% python3 -q
>>> import numpy as np
>>> import numpy.linalg as la
>>> np.set_printoptions(precision=1, suppress=True, linewidth=200, sign=" ")
>>> B = np.array([[-4, 1, -3, 2], [2, -1, 2, 3], [1, 3, 1, -4], [-1, 2, -5, 2]])
>>> B[-1] = B[0]
>>> K = B + 0.1 * np.eye(4)
>>> K
array([[-3.9,  1. , -3. ,  2. ],
       [ 2. , -0.9,  2. ,  3. ],
       [ 1. ,  3. ,  1.1, -4. ],
       [-4. ,  1. , -3. ,  2.1]])
>>> K.reshape(2, -1)
array([[-3.9,  1. , -3. ,  2. ,  2. , -0.9,  2. ,  3. ],
       [ 1. ,  3. ,  1.1, -4. , -4. ,  1. , -3. ,  2.1]])
>>> K.reshape(4, 5)
Traceback (most recent call last):
  File "<python-input-8>", line 1, in <module>
    K.reshape(4, 5)
    ~~~~~~~~~^^^^^^
ValueError: cannot reshape array of size 16 into shape (4,5)
>>> t3 = K.reshape(4, 2, -1)
>>> t3.shape
(4, 2, 2)
>>> np.einsum("ihd,jhd->hij", t3, t3).shape
(2, 4, 4)
>>> t3.transpose(1, 0, 2)
array([[[-3.9,  1. ],
        [ 2. , -0.9],
        [ 1. ,  3. ],
        [-4. ,  1. ]],

       [[-3. ,  2. ],
        [ 2. ,  3. ],
        [ 1.1, -4. ],
        [-3. ,  2.1]]])
>>> Uu, sv, Vh = la.svd(K)
>>> np.argmax(sv[:-1] / (sv[1:] + 1e-6)) + 1
np.int64(3)
>>> B = Uu[:, :3] @ np.diag(sv[:3]) @ Vh[:3]
>>> la.matrix_rank(B)
np.int64(3)
>>> th = np.radians(36)
>>> Rm = np.eye(4)
>>> Rm[1, 1] = Rm[2, 2] = np.cos(th)
>>> Rm[1, 2], Rm[2, 1] = -np.sin(th), np.sin(th)
>>> Rm
array([[ 1. ,  0. ,  0. ,  0. ],
       [ 0. ,  0.8, -0.6,  0. ],
       [ 0. ,  0.6,  0.8,  0. ],
       [ 0. ,  0. ,  0. ,  1. ]])
>>> B = K @ Rm.T
>>> np.abs(B - K).max(axis=0)
array([ 0. ,  1.6,  1.6,  0. ])
>>> np.allclose(K @ K.T, B @ B.T)
True
>>> B
array([[-3.9,  2.6, -1.8,  2. ],
       [ 2. , -1.9,  1.1,  3. ],
       [ 1. ,  1.8,  2.7, -4. ],
       [-4. ,  2.6, -1.8,  2.1]])
>>> np.round(la.det(Rm), 1), round(np.trace(Rm), 1)
(np.float64(1.0), np.float64(3.6))
>>> np.round(la.svd(K, compute_uv=False), 1) + 0, np.round(la.svd(B, compute_uv=False), 1) + 0
(array([ 8.3,  5.7,  1.9,  0. ]), array([ 8.3,  5.7,  1.9,  0. ]))
>>> B = la.inv(Rm)
>>> np.allclose(B, Rm.T)
True
>>> round(float(la.cond(Rm)), 1)
1.0
>>> (np.abs(B) > 1e-9).astype(int)
array([[ 1,  0,  0,  0],
       [ 0,  1,  1,  0],
       [ 0,  1,  1,  0],
       [ 0,  0,  0,  1]])
>>> la.inv(B)
array([[ 1. ,  0. ,  0. ,  0. ],
       [ 0. ,  0.8, -0.6,  0. ],
       [ 0. ,  0.6,  0.8,  0. ],
       [ 0. ,  0. ,  0. ,  1. ]])
>>> np.round(Rm @ B, 1) + 0
array([[ 1.,  0.,  0.,  0.],
       [ 0.,  1.,  0.,  0.],
       [ 0.,  0.,  1.,  0.],
       [ 0.,  0.,  0.,  1.]])
>>> la.det(Rm) * B
array([[ 1. ,  0. ,  0. ,  0. ],
       [ 0. ,  0.8,  0.6,  0. ],
       [ 0. , -0.6,  0.8,  0. ],
       [ 0. ,  0. ,  0. ,  1. ]])
>>> np.round(la.det(Rm) * la.det(B), 1)
np.float64(1.0)
>>> f = np.array([1, -3, 3, -3, -2])
>>> rng = np.random.default_rng(72950)
>>> arr = np.outer(rng.normal(size=21), f) + 0.3 * rng.normal(size=(21, 5))
>>> arr.round(1) + 0
array([[-1.9,  6.5, -6.9,  6.6,  4.1],
       [ 0.3, -1.4,  1.8, -2.5, -1.9],
       [ 0.5, -0.9,  0.6, -0.6,  0.1],
       [-0.3, -0.1, -0.1,  0.4, -0.4],
       [ 2.5, -7.5,  7.4, -7.4, -5.3],
       [-0.3,  1. , -0.9,  1.3,  0.6],
       [ 0. , -1.8,  1.8, -1.6, -1. ],
       [ 0.7, -1. ,  0.8, -0.6, -0.7],
       [-1.3,  4.6, -4.3,  4.1,  3.4],
       [-0.9,  3.6, -4.2,  3.1,  2.2],
       [-1.4,  4.3, -5. ,  4.9,  3.3],
       [-1.6,  3.4, -3.6,  3. ,  2.9],
       [ 0.1, -1.5,  1. , -1.8, -1. ],
       [ 1.2, -3.5,  3.9, -3.7, -2.4],
       [ 0.5, -0.5, -0.1, -0.2, -0.6],
       [ 0.5, -1.2,  0.9, -1.3, -0.7],
       [ 0.4, -0.6,  0.9, -0.8, -0.6],
       [ 1.7, -4.5,  4.8, -4.2, -2.9],
       [ 0. , -0.5,  0. , -0.1,  0.2],
       [ 0.3, -0.5,  0.5, -0.3, -0.3],
       [-0.6,  1.7, -1.8,  1.7,  1.6]])
>>> G = np.cov(arr, rowvar=False)
>>> G
array([[  1.1,  -3.4,   3.5,  -3.3,  -2.4],
       [ -3.4,  10.6, -11. ,  10.4,   7.4],
       [  3.5, -11. ,  11.5, -10.9,  -7.6],
       [ -3.3,  10.4, -10.9,  10.5,   7.3],
       [ -2.4,   7.4,  -7.6,   7.3,   5.3]])
>>> np.argwhere(np.triu(np.abs(np.corrcoef(arr.T)) > 0.8, 1))
array([[ 0,  1],
       [ 0,  2],
       [ 0,  3],
       [ 0,  4],
       [ 1,  2],
       [ 1,  3],
       [ 1,  4],
       [ 2,  3],
       [ 2,  4],
       [ 3,  4]])
>>> arr.std(axis=0)
array([ 1. ,  3.2,  3.3,  3.2,  2.2])
>>> np.argsort(-arr.std(axis=0).round(6), kind="stable")
array([ 2,  1,  3,  4,  0])
>>> np.median(arr, axis=0)
array([ 0.1, -0.5,  0.5, -0.3, -0.4])
>>> np.corrcoef(arr.T)
array([[ 1., -1.,  1., -1., -1.],
       [-1.,  1., -1.,  1.,  1.],
       [ 1., -1.,  1., -1., -1.],
       [-1.,  1., -1.,  1.,  1.],
       [-1.,  1., -1.,  1.,  1.]])
